% ipython --no-banner

In [1]: import numpy as np

In [2]: np.set_printoptions(precision=1, suppress=True, linewidth=160, sign=" ")

In [3]: def rnd(a):
   ...:     return np.round(a, 1) + 0
   ...: 

In [4]: A = np.loadtxt("run1.csv", delimiter=",")

In [5]: rnd(A)
Out[5]: 
array([[ 0.6, -0.1, -0.3, -0.7, -0.3],
       [-0.1,  1. ,  0. , -0.1,  0. ],
       [-0.3,  0. ,  0.8, -0.5, -0.2],
       [-0.7, -0.1, -0.5, -0.1, -0.5],
       [-0.3,  0. , -0.2, -0.5,  0.8]])

In [6]: x0 = np.array([-1, 5, 0, 5, 2])

In [7]: print(rnd(np.linalg.det(A)))
-1.0

In [8]: [p for p in range(1, 25) if np.allclose(np.linalg.matrix_power(A, p), np.eye(5))]
Out[8]: [2, 4, 6, 8, 10, 12, 14, 16, 18, 20, 22, 24]

In [9]: rnd(np.sort(np.abs(np.degrees(np.angle(np.linalg.eigvals(A))))))
Out[9]: array([   0.,    0.,    0.,    0.,  180.])

In [10]: rnd(np.linalg.pinv(A))
Out[10]: 
array([[ 0.6, -0.1, -0.3, -0.7, -0.3],
       [-0.1,  1. ,  0. , -0.1,  0. ],
       [-0.3,  0. ,  0.8, -0.5, -0.2],
       [-0.7, -0.1, -0.5, -0.1, -0.5],
       [-0.3,  0. , -0.2, -0.5,  0.8]])

In [11]: ev, vecs = np.linalg.eigh(A)

In [12]: rnd(np.linalg.eigvalsh(A @ A))
Out[12]: array([ 1.,  1.,  1.,  1.,  1.])

In [13]: print((ev > 1e-8).sum(), (ev < -1e-8).sum())
4 1

In [14]: rnd(vecs.T @ vecs)
Out[14]: 
array([[ 1.,  0.,  0.,  0.,  0.],
       [ 0.,  1.,  0.,  0.,  0.],
       [ 0.,  0.,  1.,  0.,  0.],
       [ 0.,  0.,  0.,  1.,  0.],
       [ 0.,  0.,  0.,  0.,  1.]])

In [15]: rnd(np.linalg.eigvalsh(A + 2 * np.eye(5)))
Out[15]: array([ 1.,  3.,  3.,  3.,  3.])

In [16]: rnd(vecs.T @ A @ vecs)
Out[16]: 
array([[-1.,  0.,  0.,  0.,  0.],
       [ 0.,  1.,  0.,  0.,  0.],
       [ 0.,  0.,  1.,  0.,  0.],
       [ 0.,  0.,  0.,  1.,  0.],
       [ 0.,  0.,  0.,  0.,  1.]])

In [17]: rnd(ev.sum()), np.trace(A)
Out[17]: (np.float64(3.0), np.float64(3.0))

In [18]: rnd(np.linalg.svd(A, compute_uv=False))
Out[18]: array([ 1.,  1.,  1.,  1.,  1.])

In [19]: rnd(ev)
Out[19]: array([-1.,  1.,  1.,  1.,  1.])

In [20]: np.unique(ev.round(6) + 0, return_counts=True)[1]
Out[20]: array([ 1,  4])

In [21]: rnd(np.linalg.eigvals(A).sum().real)
Out[21]: np.float64(3.0)

In [22]: rnd(np.linalg.det(2 * A)), rnd(np.linalg.det(A))
Out[22]: (np.float64(-32.0), np.float64(-1.0))

In [23]: rnd(np.linalg.eigvals(A))
Out[23]: array([ 1., -1.,  1.,  1.,  1.])

In [24]: print(rnd(np.poly(A)))
[ 1. -3.  2.  2. -3.  1.]

In [25]: print(np.einsum("ij,ji->", A, A))
5.0

In [26]: arr = np.loadtxt("x.csv", delimiter=",")

In [27]: arr
Out[27]: 
array([[ 3.2,  1.1, -1.7, -4.2,  0.4],
       [ 1.2,  2.7,  4. , -2.7,  1.6],
       [ 8.2, -4.5, -1.2, -4.5,  1.3],
       [ 6.4, -1.4, -6.5, -1.4, -4.4],
       [-5.5,  5. ,  7.8, -3. ,  2.8],
       [ 5.6, -5. , -7.4, -1.2, -1.9]])

In [28]: f = np.array([3, 2])

In [29]: rnd(np.cross(arr[2, :3], arr[0, :3]))
Out[29]: array([  9. ,  10.1,  23.4])

In [30]: rnd(np.convolve(arr[2], f))
Out[30]: array([ 24.6,   2.9, -12.6, -15.9,  -5.1,   2.6])

In [31]: O, vecs = np.linalg.qr(arr[:, :4])[0], np.linalg.qr(arr[:, 4:])[0]

In [32]: sv = np.linalg.svd(O.T @ vecs, compute_uv=False)

In [33]: print(rnd(np.degrees(np.arccos(sv.clip(0, 1)))))
[ 16.2]

In [34]: rnd(sv)
Out[34]: array([ 1.])

In [35]: print(rnd(np.linalg.norm(O @ O.T - vecs @ vecs.T, 2)))
1.0

In [36]: x0 = np.array([3, -4, -1, -1, 2])

In [37]: target = arr @ x0

In [38]: rnd(target)
Out[38]: array([ 11.9,  -5.3,  50.9,  23.9, -35.7,  41.6])

In [39]: print(rnd(np.linalg.pinv(arr) @ arr))
[[ 1.  0.  0.  0.  0.]
 [ 0.  1.  0.  0.  0.]
 [ 0.  0.  1.  0.  0.]
 [ 0.  0.  0.  1.  0.]
 [ 0.  0.  0.  0.  1.]]

In [40]: rnd(np.linalg.lstsq(arr, target)[0])
Out[40]: array([ 3., -4., -1., -1.,  2.])

In [41]: rng = np.random.default_rng(6)

In [42]: target = target + 0.1 * rng.normal(size=6)

In [43]: rnd(target)
Out[43]: array([ 12. ,  -5.1,  50.6,  23.9, -35.6,  41.7])

In [44]: coef, *_ = np.linalg.lstsq(arr, target)

In [45]: print(rnd(coef))
[ 3.  -3.9 -1.1 -1.   2. ]

In [46]: rnd(arr.T @ (target - arr @ coef))
Out[46]: array([ 0.,  0.,  0.,  0.,  0.])

In [47]: coef.round()
Out[47]: array([ 3., -4., -1., -1.,  2.])
